$ python3 -q
>>> import numpy as np
>>> from numpy import linalg as LA
>>> np.set_printoptions(precision=2, suppress=True, linewidth=200, sign=" ")
>>> mat = np.loadtxt("sample5.csv", delimiter=",")
>>> mat
array([[ 0.11,  0.04,  0.18, -0.25],
       [ 0.04,  0.01,  0.06, -0.08],
       [ 0.18,  0.06,  0.3 , -0.42],
       [-0.25, -0.08, -0.42,  0.58]])
>>> mat.ravel(order="F")
array([ 0.11,  0.04,  0.18, -0.25,  0.04,  0.01,  0.06, -0.08,  0.18,  0.06,  0.3 , -0.42, -0.25, -0.08, -0.42,  0.58])
>>> mat.reshape(4, 5)
Traceback (most recent call last):
  File "<python-input-6>", line 1, in <module>
    mat.reshape(4, 5)
    ~~~~~~~~~~~^^^^^^
ValueError: cannot reshape array of size 16 into shape (4,5)
>>> mat.reshape(-1, 2)
array([[ 0.11,  0.04],
       [ 0.18, -0.25],
       [ 0.04,  0.01],
       [ 0.06, -0.08],
       [ 0.18,  0.06],
       [ 0.3 , -0.42],
       [-0.25, -0.08],
       [-0.42,  0.58]])
>>> mat.reshape(2, -1)
array([[ 0.11,  0.04,  0.18, -0.25,  0.04,  0.01,  0.06, -0.08],
       [ 0.18,  0.06,  0.3 , -0.42, -0.25, -0.08, -0.42,  0.58]])
>>> blk = mat.reshape(4, 2, -1)
>>> blk.shape
(4, 2, 2)
>>> blk.transpose(1, 0, 2)
array([[[ 0.11,  0.04],
        [ 0.04,  0.01],
        [ 0.18,  0.06],
        [-0.25, -0.08]],

       [[ 0.18, -0.25],
        [ 0.06, -0.08],
        [ 0.3 , -0.42],
        [-0.42,  0.58]]])
>>> Uu, sv, Vh = LA.svd(mat)
>>> V = Vh[:(sv > 1e-8).sum()]
>>> rng = np.random.default_rng(52086)
>>> x = mat[1] + -2 * mat[0] + rng.integers(2) * np.eye(4)[0]
>>> x
array([-0.18, -0.06, -0.3 ,  0.42])
>>> round(LA.norm(x - V.T @ V @ x), 2)
np.float64(0.0)
>>> np.diag(V.T @ V)
array([ 0.11,  0.01,  0.3 ,  0.58])
>>> K = np.array([[-2.67, 2.75, -5.61],
...     [-2.91, 3.66, -5.04],
...     [-1.86, 3.74, -5.93],
...     [-1.84, 4.29, -5.84],
...     [-2.79, 1.72, -6.12],
...     [-1.58, 1.04, -7.53],
...     [-3.6, 2.88, -3.62],
...     [-2.83, 2.16, -3.97],
...     [-4.66, 2.47, -7.25],
...     [-4.37, 3.38, -5.45],
...     [-2.84, 4.07, -6.57],
...     [-4.12, 3.32, -7.09],
...     [-2.54, 3.06, -6.01],
...     [-3.6, 3.22, -5.11]])
>>> Uu, sv, Vh = LA.svd(K, full_matrices=False)
>>> sv / sv[0]
array([ 1.  ,  0.15,  0.12])
>>> (sv > 1e-8).sum()
np.int64(3)
>>> np.abs(Vh[0])
array([ 0.42,  0.41,  0.81])
>>> round(float(np.sqrt((sv ** 2).sum())), 2), np.round(LA.norm(K), 2)
(27.59, np.float64(27.59))
>>> np.abs(Uu[:, 0]).round(6).argmax()
np.int64(8)
>>> np.round(Uu.T @ K @ Vh.T, 2) + 0
array([[ 27.12,   0.  ,   0.  ],
       [  0.  ,   3.95,   0.  ],
       [  0.  ,   0.  ,   3.23]])
>>> np.round(Vh @ Vh.T, 2) + 0
array([[ 1.,  0.,  0.],
       [ 0.,  1.,  0.],
       [ 0.,  0.,  1.]])
>>> q, _ = LA.qr(np.array([[0.2], [0.8]]))
>>> data = q @ q.T
>>> data
array([[ 0.06,  0.24],
       [ 0.24,  0.94]])
>>> M2 = data + rng.integers(-2, 3, (2, 1)) @ rng.integers(-2, 3, (1, 2))
>>> M2
array([[ 4.06, -1.76],
       [-1.76,  1.94]])
>>> np.round(LA.svd(M2 - data, compute_uv=False), 2) + 0
array([ 5.,  0.])
>>> LA.lstsq(data[:-1].T, data[-1])[2]
np.int32(1)
>>> m1 = np.array([[-1, -2, 0],
...     [-3, -5, 2],
...     [-6, -2, -1],
...     [-7, -5, -4],
...     [-10, -4, -3],
...     [-13, -4, -6],
...     [-15, -5, -8],
...     [-15, -7, -11],
...     [-12, -10, -10],
...     [-15, -11, -8],
...     [-17, -9, -6],
...     [-20, -9, -9],
...     [-23, -10, -6],
...     [-20, -7, -3],
...     [-18, -9, 0]])
>>> m1
array([[ -1,  -2,   0],
       [ -3,  -5,   2],
       [ -6,  -2,  -1],
       [ -7,  -5,  -4],
       [-10,  -4,  -3],
       [-13,  -4,  -6],
       [-15,  -5,  -8],
       [-15,  -7, -11],
       [-12, -10, -10],
       [-15, -11,  -8],
       [-17,  -9,  -6],
       [-20,  -9,  -9],
       [-23, -10,  -6],
       [-20,  -7,  -3],
       [-18,  -9,   0]])
>>> M2 = np.c_[m1[:, :1] @ np.array([[0]]), np.array([3, -3, -1, -3, 2, -3, 2, 3, -2, -3, -3, -3, 1, -1, 1])]
>>> M2
array([[ 0,  3],
       [ 0, -3],
       [ 0, -1],
       [ 0, -3],
       [ 0,  2],
       [ 0, -3],
       [ 0,  2],
       [ 0,  3],
       [ 0, -2],
       [ 0, -3],
       [ 0, -3],
       [ 0, -3],
       [ 0,  1],
       [ 0, -1],
       [ 0,  1]])
>>> LA.matrix_rank(np.c_[m1, M2])
np.int64(4)
>>> LA.norm(M2 - m1 @ LA.lstsq(m1, M2)[0], axis=0)
array([ 0.  ,  8.35])
